$ python -q
>>> import numpy as np
>>> np.set_printoptions(precision=2, suppress=True, linewidth=140, floatmode="fixed")
>>> arr = np.load("run2.npy")
>>> print(arr)
[[ 1  1  1  1 -1 -1 -1 -1]
 [ 1  1  1  1  1  1  1  1]
 [ 1 -1  1 -1  1 -1  1 -1]
 [ 1 -1 -1  1 -1  1  1 -1]]
>>> B = arr[0, 0] * arr[1:] - np.outer(arr[1:, 0], arr[0])
>>> B
array([[ 0,  0,  0,  0,  2,  2,  2,  2],
       [ 0, -2,  0, -2,  2,  0,  2,  0],
       [ 0, -2, -2,  0,  0,  2,  2,  0]])
>>> np.linalg.matrix_rank(B), np.linalg.matrix_rank(arr)
(np.int64(3), np.int64(4))
>>> T = np.stack([B, -2 * B, B[::-1]])
>>> np.linalg.norm(T, axis=(1, 2))
array([ 6.93, 13.86,  6.93])
>>> print(T.sum(axis=0))
[[ 0 -2 -2  0 -2  0  0 -2]
 [ 0  0  0  0  0  0  0  0]
 [ 0  2  2  0  2  0  0  2]]
>>> np.linalg.matrix_rank(T.reshape(3, -1))
np.int64(2)
>>> print((T @ B.T).shape)
(3, 3, 3)
>>> np.unravel_index(np.abs(arr).argmax(), arr.shape)
(np.int64(0), np.int64(0))
>>> arr[4]
Traceback (most recent call last):
  File "<python-input-13>", line 1, in <module>
    arr[4]
    ~~~^^^
IndexError: index 4 is out of bounds for axis 0 with size 4
>>> np.linalg.matrix_rank(arr)
np.int64(4)
>>> np.diff(arr, axis=0)
array([[ 0,  0,  0,  0,  2,  2,  2,  2],
       [ 0, -2,  0, -2,  0, -2,  0, -2],
       [ 0,  0, -2,  2, -2,  2,  0,  0]])
>>> arr.sum(axis=0)
array([ 4,  0,  2,  2,  0,  0,  2, -2])
>>> B = np.array([[1, 0], [9, 5], [2, 5], [6, 3], [6, 0], [9, 6], [7, 9], [4, 5]])
>>> np.einsum("ij,ij->i", arr, arr)
array([8, 8, 8, 8])
>>> np.vstack([arr, B.T]).shape
(6, 8)
>>> r0 = np.array([1, 0, -3])
>>> np.cross(arr[1, :3], arr[2, :3])
array([ 2,  0, -2])
>>> K = np.array([[1, -3, 9, -27], [1, -2, 4, -8], [1, -1, 1, -1], [1, 0, 0, 0]])
>>> K
array([[  1,  -3,   9, -27],
       [  1,  -2,   4,  -8],
       [  1,  -1,   1,  -1],
       [  1,   0,   0,   0]])
>>> # row 0 dominates
>>> (K + K.T) / 2
array([[  1.00,  -1.00,   5.00, -13.00],
       [ -1.00,  -2.00,   1.50,  -4.00],
       [  5.00,   1.50,   1.00,  -0.50],
       [-13.00,  -4.00,  -0.50,   0.00]])
>>> np.trace(K)
np.int64(0)
>>> np.sort(np.abs(np.linalg.eigvals(K)))
array([0.74, 0.74, 4.66, 4.66])
>>> assert K == K.T
Traceback (most recent call last):
  File "<python-input-28>", line 1, in <module>
    assert K == K.T
           ^^^^^^^^
ValueError: The truth value of an array with more than one element is ambiguous. Use a.any() or a.all()
>>> (K - K.T) / 2
array([[  0.00,  -2.00,   4.00, -14.00],
       [  2.00,   0.00,   2.50,  -4.00],
       [ -4.00,  -2.50,   0.00,  -0.50],
       [ 14.00,   4.00,   0.50,   0.00]])
>>> np.round(np.abs(np.linalg.eigvals(K)).max(), 2)
np.float64(4.66)
>>> np.linalg.matrix_power(K, 2)
array([[-20,  -6,   6, -12],
       [ -5,  -3,   5, -15],
       [  0,  -2,   6, -20],
       [  1,  -3,   9, -27]])
>>> np.allclose(K @ K.T, K.T @ K)
False
>>> print(round(np.linalg.det(K), 2))
12.0
>>> print(K @ K)
[[-20  -6   6 -12]
 [ -5  -3   5 -15]
 [  0  -2   6 -20]
 [  1  -3   9 -27]]
>>> r0 = np.array([9, 8, 5, 8])
>>> J = r0[np.abs(np.subtract.outer(np.arange(4), np.arange(4)))]
>>> J
array([[9, 8, 5, 8],
       [8, 9, 8, 5],
       [5, 8, 9, 8],
       [8, 5, 8, 9]])
>>> # symmetric, so the eigenvalues are real
>>> np.all(np.linalg.eigvalsh(J) > 0)
np.False_
>>> np.linalg.eigvals(J)
array([30.00+0.00j, -2.00+0.00j,  4.00+0.00j,  4.00-0.00j])
>>> np.round(np.linalg.eigvals(J).sum().real, 2)
np.float64(36.0)
>>> np.poly(J)
array([   1.00,  -36.00,  180.00,   32.00, -960.00])
>>> np.einsum("ii->", J)
np.int64(36)
>>> round(np.linalg.det(J.T), 2)
np.float64(-960.0)
>>> np.kron(np.eye(2, dtype=int), J)
array([[9, 8, 5, 8, 0, 0, 0, 0],
       [8, 9, 8, 5, 0, 0, 0, 0],
       [5, 8, 9, 8, 0, 0, 0, 0],
       [8, 5, 8, 9, 0, 0, 0, 0],
       [0, 0, 0, 0, 9, 8, 5, 8],
       [0, 0, 0, 0, 8, 9, 8, 5],
       [0, 0, 0, 0, 5, 8, 9, 8],
       [0, 0, 0, 0, 8, 5, 8, 9]])
